$ python -q
>>> import numpy as np
>>> import numpy.linalg as la
>>> np.set_printoptions(precision=1, suppress=True, linewidth=100)
>>> tidy = lambda a: np.round(a, 1) + 0
>>> out = np.array([[3], [4], [1]])
>>> W0 = np.block([[np.zeros((3, 3)), out], [out.T, np.zeros((1, 1))]])
>>> W0
array([[0., 0., 0., 3.],
       [0., 0., 0., 4.],
       [0., 0., 0., 1.],
       [3., 4., 1., 0.]])
>>> U, sig = la.svd(W0)
Traceback (most recent call last):
  File "<python-input-7>", line 1, in <module>
    U, sig = la.svd(W0)
    ^^^^^^
ValueError: too many values to unpack (expected 2)
>>> U, sig, VT = la.svd(W0, full_matrices=False)
>>> tidy(U.T @ W0 @ VT.T)
array([[5.1, 0. , 0. , 0. ],
       [0. , 5.1, 0. , 0. ],
       [0. , 0. , 0. , 0. ],
       [0. , 0. , 0. , 0. ]])
>>> U.shape, sig.shape, VT.shape
((4, 4), (4,), (4, 4))
>>> tidy(VT @ VT.T)
array([[1., 0., 0., 0.],
       [0., 1., 0., 0.],
       [0., 0., 1., 0.],
       [0., 0., 0., 1.]])
>>> np.allclose(U * sig @ VT, W0)
True
>>> sig / sig[0]
array([ 1.,  1., -0.,  0.])
>>> np.cumsum(sig ** 2) / np.sum(sig ** 2)
array([0.5, 1. , 1. , 1. ])
>>> np.einsum("ij,ji->", W0, W0)
np.float64(52.0)
>>> tidy(la.eigvals(W0).sum().real)
np.float64(0.0)
>>> np.kron(np.eye(2, dtype=int), W0)
array([[0., 0., 0., 3., 0., 0., 0., 0.],
       [0., 0., 0., 4., 0., 0., 0., 0.],
       [0., 0., 0., 1., 0., 0., 0., 0.],
       [3., 4., 1., 0., 0., 0., 0., 0.],
       [0., 0., 0., 0., 0., 0., 0., 3.],
       [0., 0., 0., 0., 0., 0., 0., 4.],
       [0., 0., 0., 0., 0., 0., 0., 1.],
       [0., 0., 0., 0., 3., 4., 1., 0.]])
>>> np.einsum("ii->", W0)
np.float64(0.0)
>>> tidy(la.det(2 * W0)), tidy(la.det(W0))
(np.float64(0.0), np.float64(0.0))
>>> tidy(la.eigvals(W0))
array([-5.1,  0. ,  5.1,  0. ])
>>> w, vecs = la.eigh(W0)
>>> tidy(np.abs(vecs[:, -1]))
array([0.4, 0.6, 0.1, 0.7])
>>> (w > 1e-8).sum(), (w < -1e-8).sum()
(np.int64(1), np.int64(1))
>>> tidy(vecs @ np.diag(w) @ vecs.T)
array([[0., 0., 0., 3.],
       [0., 0., 0., 4.],
       [0., 0., 0., 1.],
       [3., 4., 1., 0.]])
>>> tidy(la.eigvalsh(W0 @ W0))
array([ 0.,  0., 26., 26.])
>>> w, vecs = la.eigh(W0)
>>> x = np.array([0, 1, 0, -2])
>>> np.abs(W0).sum(axis=1).max(), tidy(np.abs(w).max())
(np.float64(8.0), np.float64(5.1))
>>> x @ W0 @ x
np.float64(-16.0)
>>> tidy(vecs * np.maximum(w, 0) @ vecs.T)
array([[0.9, 1.2, 0.3, 1.5],
       [1.2, 1.6, 0.4, 2. ],
       [0.3, 0.4, 0.1, 0.5],
       [1.5, 2. , 0.5, 2.5]])
>>> (np.sign(vecs[:, -1].round(6)) == np.sign(vecs[0, -1].round(6))).astype(int)
array([1, 1, 1, 1])
>>> r0 = np.array([8, 4, 1])
>>> v = np.array([5, -4, -5])
>>> A = r0[:, None] + v[None, :]
>>> A
array([[13,  4,  3],
       [ 9,  0, -1],
       [ 6, -3, -4]])
>>> rng = np.random.default_rng(53310)
>>> lab = rng.permutation(3)
>>> lab
array([1, 2, 0])
>>> out = A[lab][:, lab]
>>> tidy(np.sort(np.abs(la.eigvals(out))))
array([ 0. ,  6.9, 15.9])
>>> np.diag(out)
array([ 0, -4, 13])
>>> out
array([[ 0, -1,  9],
       [-3, -4,  6],
       [ 4,  3, 13]])
>>> U, sig, VT = la.svd(out)
>>> vecs = VT[:(sig > 1e-8).sum()]
>>> x = out[0] + -1 * out[2] + rng.integers(2) * np.eye(3)[0]
>>> x
array([-4., -4., -4.])
>>> la.matrix_rank(np.vstack([out, x]))
np.int64(2)
>>> np.allclose(vecs.T @ vecs @ x, x)
True
>>> tidy(np.diag(vecs.T @ vecs))
array([0.5, 0.6, 1. ])
>>> tidy(np.trace(la.pinv(A) @ A))
np.float64(2.0)
>>> la.cond(A) > 100
np.True_
>>> np.argsort(-la.norm(A, axis=0).round(6), kind="stable")[:3]
array([0, 2, 1])
>>> tidy(la.norm(A, 2) / la.norm(A))
np.float64(0.9)
>>> la.matrix_rank(A, rtol=0.1)
np.int64(2)
>>> [round(float(x), 1) for x in la.svd(A, compute_uv=False)[:3]]
[17.0, 6.8, 0.0]
>>> rk = la.matrix_rank(A)
>>> rk
np.int64(2)
>>> N = la.svd(A)[2][rk:].T
>>> N.shape
(3, 1)
>>> tidy(N @ N.T)
array([[ 0. , -0.1,  0. ],
       [-0.1,  0.5, -0.5],
       [ 0. , -0.5,  0.4]])
>>> tidy(N[:, 0] / N[np.abs(N[:, 0]).round(6).argmax(), 0])
array([-0.1,  1. , -0.9])
>>> la.matrix_rank(A.T @ A), la.matrix_rank(A @ A.T)
(np.int64(2), np.int64(2))
>>> [int(la.matrix_rank(A[:, :j + 1])) for j in range(3)]
[1, 2, 2]
>>> tidy(A @ N)
array([[0.],
       [0.],
       [0.]])
>>> arr = np.load("block2.npy")
>>> arr
array([[-2.,  1.,  1.],
       [ 1., -2.,  1.],
       [ 1.,  1., -2.]])
>>> out = np.array([[-2, 9, 5], [-9, -4, -2]])
>>> basis = np.kron(out, arr)
>>> la.matrix_rank(basis)
np.int64(4)
>>> tidy(la.norm(basis, 2)), tidy(la.norm(out, 2) * la.norm(arr, 2))
(np.float64(34.7), np.float64(34.7))
>>> basis.shape
(6, 9)
>>> np.all(la.eigvalsh(arr) > 0)
np.False_
>>> tidy(la.eigvalsh(arr).min())
np.float64(-3.0)
>>> try:
...     la.cholesky(arr)
... except la.LinAlgError as e:
...     print(repr(e))
... 
LinAlgError('Matrix is not positive definite')
>>> data = np.loadtxt("mat.csv", delimiter=",")
>>> data
array([[-1.2,  0.5,  2.1],
       [ 0.9, -0.1, -5.7],
       [-0.5,  1.2,  1.6],
       [ 4.1,  0.8,  4.1],
       [-1.2,  0.4, -7.1],
       [ 0.3, -0.5,  0.3],
       [ 0.6,  1.7,  1.2],
       [ 0. , -0.7, -2.7],
       [ 0.7, -0.4,  2.6],
       [-1.8,  0.1, -3.2],
       [-0.3,  2.6,  3.6],
       [-0.3,  2.1,  0.1],
       [-0.8, -0.3, -2.7],
       [-1.3,  0.8,  2.1],
       [ 0.6, -1.4, -1.1],
       [ 0. , -0.4,  1.1],
       [-0.5, -2.1,  2. ],
       [-1.6,  0.7, -5.9],
       [ 1.4, -4.1, -0.8],
       [-0.7,  1.3,  0.7],
       [-0.4, -0.7,  0.2],
       [-1.5,  1.2,  2.2],
       [ 1.4,  2.5, -0.6]])
>>> U, sig = la.svd(data)
Traceback (most recent call last):
  File "<python-input-77>", line 1, in <module>
    U, sig = la.svd(data)
    ^^^^^^
ValueError: too many values to unpack (expected 2)
>>> U, sig, VT = la.svd(data, full_matrices=False)
>>> (sig > 1e-8).sum()
np.int64(3)
>>> tidy(VT @ VT.T)
array([[1., 0., 0.],
       [0., 1., 0.],
       [0., 0., 1.]])
>>> tidy(np.abs(VT[0]))
array([0.1, 0.1, 1. ])
>>> tidy(np.cumsum(sig ** 2) / np.sum(sig ** 2))
array([0.7, 0.9, 1. ])
>>> np.abs(U[:, 0]).round(6).argmax()
np.int64(4)
>>> U.shape, sig.shape, VT.shape
((23, 3), (3,), (3, 3))
>>> basis = data[[14, 3]].astype(float)
>>> for _ in range(7):
...     lab = la.norm(data[:, None] - basis, axis=-1).argmin(axis=1)
...     basis = np.array([data[lab == j].mean(axis=0) for j in range(2)])
... 
>>> lab
array([1, 0, 1, 1, 0, 1, 1, 0, 1, 0, 1, 1, 0, 1, 0, 1, 1, 0, 0, 1, 1, 1, 1])
>>> np.bincount(lab)
array([ 8, 15])
>>> tidy(basis)
array([[-0.3, -0.7, -3.6],
       [ 0. ,  0.7,  1.6]])
>>> np.abs(basis[1] - basis[0]).argmax()
np.int64(2)
>>> tidy(basis[1] - basis[0])
array([0.3, 1.4, 5.2])
>>> U, sig, VT = la.svd(basis, full_matrices=False)
>>> tidy(U.T @ basis @ VT.T)
array([[4.1, 0. ],
       [0. , 0.4]])
>>> tidy(np.sqrt((sig ** 2).sum())), tidy(la.norm(basis))
(np.float64(4.1), np.float64(4.1))
>>> (sig > 1e-8).sum()
np.int64(2)
>>> tidy(sig / sig[0])
array([1. , 0.1])
>>> tidy(U.T @ U)
array([[1., 0.],
       [0., 1.]])
>>> tidy(np.cumsum(sig ** 2) / np.sum(sig ** 2))
array([1., 1.])
>>> mat = rng.normal(size=(25, 3))
>>> mat = 20 * mat / la.norm(mat, axis=1, keepdims=True)
>>> tidy(mat)
array([[ 12.7,  14.1,  -6.1],
       [-18.1,  -2.1,  -8.2],
       [ 10.1,  10.7, -13.6],
       [ -6.2,  19. ,   1.2],
       [  5.3,   7.7, -17.7],
       [ -6.3,   4.7,  18.4],
       [  3.3, -17.3,  -9.4],
       [  5.1, -18.5,   5.6],
       [ -6.5,   4. , -18.5],
       [-18.5,  -3.7,   6.7],
       [ -0.8, -15.6,  12.5],
       [-14.7,   9.9,   9.3],
       [-11.1,  14.5,  -8.1],
       [ -6.3,  14.6,  12.1],
       [ 10.2,  -7.8, -15.4],
       [-18.1,  -1.2,  -8.4],
       [ -5.9,  10.1,  16.2],
       [-10.5,  16.9,   2. ],
       [  3.4,  19.1,  -4.8],
       [  3.7,   6.2,  18.7],
       [ -4.3, -19.4,  -2.3],
       [ 18.6,  -7.4,   0.5],
       [  7.5,   7.1, -17.1],
       [  9.7, -16.5,  -5.7],
       [ -3.6,  17.9,   8.1]])
>>> x = np.array([2, 3, 2])
>>> np.sign((mat @ x).round(6))
array([ 1., -1.,  1.,  1., -1.,  1., -1., -1., -1., -1., -1.,  1.,  1.,  1., -1., -1.,  1.,  1.,
        1.,  1., -1.,  1.,  1., -1.,  1.])
>>> x @ mat
Traceback (most recent call last):
  File "<python-input-104>", line 1, in <module>
    x @ mat
    ~~^~~~~
ValueError: matmul: Input operand 1 has a mismatch in its core dimension 0, with gufunc signature (n?,k),(k,m?)->(n?,m?) (size 25 is different from 3)
>>> la.norm(mat @ x) <= la.norm(mat, 2) * la.norm(x) + 1e-9
np.True_
>>> gram = np.cov(mat, rowvar=False)
>>> tidy(gram)
array([[106.7, -24.8, -30.2],
       [-24.8, 164.4,  10.4],
       [-30.2,  10.4, 134.2]])
>>> tidy(mat.std(axis=0))
array([10.1, 12.6, 11.4])
>>> tidy(np.median(mat, axis=0))
array([-3.6,  6.2, -2.3])
>>> np.argsort(-mat.std(axis=0).round(6), kind="stable")
array([1, 2, 0])
>>> tidy(np.polyfit(mat[:, 2], mat[:, 1], 1))
array([0.1, 2.8])
>>> tidy(np.corrcoef(mat.T))
array([[ 1. , -0.2, -0.3],
       [-0.2,  1. ,  0.1],
       [-0.3,  0.1,  1. ]])
>>> out = np.c_[mat[:, :1] @ np.array([[-3]]), np.array([-1, -3, 3, -3, 0, -3, 0, -2, 0, 3, -3, 0, 1, 3, 1, 2, 0, 0, 1, -2, -3, -2, 3, 2, -1])]
>>> tidy(out)
array([[-38.2,  -1. ],
       [ 54.3,  -3. ],
       [-30.3,   3. ],
       [ 18.5,  -3. ],
       [-16. ,   0. ],
       [ 18.8,  -3. ],
       [-10. ,   0. ],
       [-15.4,  -2. ],
       [ 19.4,   0. ],
       [ 55.4,   3. ],
       [  2.4,  -3. ],
       [ 44. ,   0. ],
       [ 33.4,   1. ],
       [ 19. ,   3. ],
       [-30.6,   1. ],
       [ 54.4,   2. ],
       [ 17.8,   0. ],
       [ 31.4,   0. ],
       [-10.3,   1. ],
       [-11. ,  -2. ],
       [ 13. ,  -3. ],
       [-55.8,  -2. ],
       [-22.5,   3. ],
       [-29.2,   2. ],
       [ 10.7,  -1. ]])
>>> tidy(la.lstsq(mat, out[:, 0])[0])
array([-3.,  0.,  0.])
>>> Xs = mat - mat.mean(axis=0)
>>> U, sig, VT = la.svd(Xs, full_matrices=False)
>>> la.matrix_rank(Xs)
np.int64(3)
>>> tidy(np.abs(VT[-1]))
array([0.9, 0.2, 0.5])
>>> np.searchsorted(np.cumsum(sig ** 2) / (sig ** 2).sum(), 0.9) + 1
np.int64(3)
>>> F = np.load("run3.npy")
>>> F
array([[ 1,  1, -1, -1, -1, -1,  1,  1],
       [ 1,  1, -1, -1,  1,  1, -1, -1],
       [ 1, -1,  1, -1,  1, -1,  1, -1]])
>>> U, sig, VT = la.svd(F, full_matrices=False)
>>> U.shape, sig.shape, VT.shape
((3, 3), (3,), (3, 8))
>>> tidy(sig)
array([2.8, 2.8, 2.8])
>>> tidy(U.T @ U)
array([[1., 0., 0.],
       [0., 1., 0.],
       [0., 0., 1.]])
>>> np.allclose(U * sig @ VT, F)
True
>>> tidy(np.sqrt((sig ** 2).sum())), tidy(la.norm(F))
(np.float64(4.9), np.float64(4.9))
>>> tidy(U.T @ F @ VT.T)
array([[2.8, 0. , 0. ],
       [0. , 2.8, 0. ],
       [0. , 0. , 2.8]])
>>> (sig > 1e-8).sum()
np.int64(3)
>>> tidy(VT @ VT.T)
array([[1., 0., 0.],
       [0., 1., 0.],
       [0., 0., 1.]])
>>> tidy(np.cumsum(sig ** 2) / np.sum(sig ** 2))
array([0.3, 0.7, 1. ])
>>> r0 = np.array([1, 0, 1])
>>> X = np.outer(rng.normal(size=22), r0) + 0.1 * rng.normal(size=(22, 3))
>>> tidy(X)
array([[ 0.4, -0.1,  0.3],
       [-1.9,  0.2, -1.9],
       [ 0. ,  0. ,  0. ],
       [ 0.5,  0. ,  0.3],
       [-1. ,  0. , -0.9],
       [-0.3,  0.1, -0.2],
       [ 0.6, -0.1,  0.5],
       [ 0.5,  0. ,  0.5],
       [-1.3, -0.1, -1.4],
       [-1.4,  0. , -1.4],
       [-1. ,  0. , -1.1],
       [-0.2, -0.1, -0.3],
       [-0.4,  0. , -0.3],
       [-1. ,  0. , -0.9],
       [ 0.8,  0. ,  0.7],
       [ 0.6,  0. ,  0.8],
       [-0.5,  0. , -0.8],
       [ 1.9,  0. ,  1.7],
       [ 1.4,  0. ,  1.3],
       [-1.1,  0. , -1. ],
       [ 0.9,  0. ,  1. ],
       [ 0.7,  0.1,  0.7]])
>>> Xs = X - X.mean(axis=0)
>>> U, sig, VT = la.svd(Xs, full_matrices=False)
>>> la.matrix_rank(Xs)
np.int64(3)
>>> (np.sign(U[:, 0]) == np.sign(U[0, 0])).astype(int)
array([1, 0, 1, 1, 0, 0, 1, 1, 0, 0, 0, 0, 0, 0, 1, 1, 0, 1, 1, 0, 1, 1])
>>> tidy((sig ** 2).sum() ** 2 / (sig ** 4).sum())
np.float64(1.0)
>>> np.abs(VT[0]).argmax()
np.int64(0)
>>> np.searchsorted(np.cumsum(sig ** 2) / (sig ** 2).sum(), 0.9) + 1
np.int64(1)
>>> tidy(Xs.mean(axis=0))
array([0., 0., 0.])
>>> tidy(sig ** 2 / (sig ** 2).sum())
array([1., 0., 0.])
>>> x = np.array([2, 1, 3])
>>> target = X @ x
>>> tidy(target)
array([ 1.5, -9.3,  0. ,  2.1, -4.7, -1.1,  2.8,  2.7, -6.7, -7. , -5.3, -1.6, -1.6, -4.7,  3.6,
        3.4, -3.3,  9. ,  6.9, -5.2,  4.9,  3.5])
>>> tidy(la.pinv(X) @ X)
array([[1., 0., 0.],
       [0., 1., 0.],
       [0., 0., 1.]])
>>> tidy(la.solve(X.T @ X, X.T @ target))
array([2., 1., 3.])
>>> tidy(la.lstsq(X, target)[0])
array([2., 1., 3.])
>>> target = target + 0.1 * rng.normal(size=22)
>>> tidy(target)
array([ 1.5, -9.3, -0.1,  1.9, -4.7, -1.1,  2.9,  2.8, -6.8, -6.9, -5.1, -1.6, -1.6, -4.8,  3.6,
        3.5, -3.2,  9. ,  7.1, -5.2,  5.1,  3.6])
>>> c, *_ = la.lstsq(X, target)
>>> tidy(X.T @ (target - X @ c))
array([0., 0., 0.])
>>> gram = X.T @ X
>>> tidy(np.diag(gram))
array([21. ,  0.1, 20.1])
>>> tidy(gram)
array([[21. , -0.1, 20.3],
       [-0.1,  0.1, -0.1],
       [20.3, -0.1, 20.1]])
>>> la.matrix_rank(gram)
np.int64(3)
>>> x = np.array([6, 1, 2])
>>> h1 = np.maximum(X @ x, 0)
>>> tidy(X * (h1 > 1e-9)[:, None])
array([[ 0.4, -0.1,  0.3],
       [ 0. ,  0. ,  0. ],
       [ 0. ,  0. ,  0. ],
       [ 0.5,  0. ,  0.3],
       [ 0. ,  0. ,  0. ],
       [ 0. ,  0. ,  0. ],
       [ 0.6, -0.1,  0.5],
       [ 0.5,  0. ,  0.5],
       [ 0. ,  0. ,  0. ],
       [ 0. ,  0. ,  0. ],
       [ 0. ,  0. ,  0. ],
       [ 0. ,  0. ,  0. ],
       [ 0. ,  0. ,  0. ],
       [ 0. ,  0. ,  0. ],
       [ 0.8,  0. ,  0.7],
       [ 0.6,  0. ,  0.8],
       [ 0. ,  0. ,  0. ],
       [ 1.9,  0. ,  1.7],
       [ 1.4,  0. ,  1.3],
       [ 0. ,  0. ,  0. ],
       [ 0.9,  0. ,  1. ],
       [ 0.7,  0.1,  0.7]])
>>> tidy(np.maximum(X @ x, 0) - np.maximum(-X @ x, 0))
array([  2.9, -14.8,   0.1,   3.9,  -7.6,  -2.3,   4.8,   4.3, -10.4, -11.2,  -8.3,  -2.2,  -2.7,
        -7.9,   6.2,   5. ,  -4.5,  15. ,  11.2,  -8.8,   7.4,   5.5])
>>> out = np.array([[1, 1, 0], [1, -1, -3], [-1, 3, -2]])
>>> J = np.triu(out)
>>> J
array([[ 1,  1,  0],
       [ 0, -1, -3],
       [ 0,  0, -2]])
>>> r0 = np.array([-2, -1, 2])
>>> out = J + np.outer(r0, np.eye(3)[0])
>>> out
array([[-1.,  1.,  0.],
       [-1., -1., -3.],
       [ 2.,  0., -2.]])
>>> la.matrix_rank(out - J)
np.int64(1)
>>> la.matrix_rank(la.inv(out) - la.inv(J), tol=1e-8)
np.int64(1)
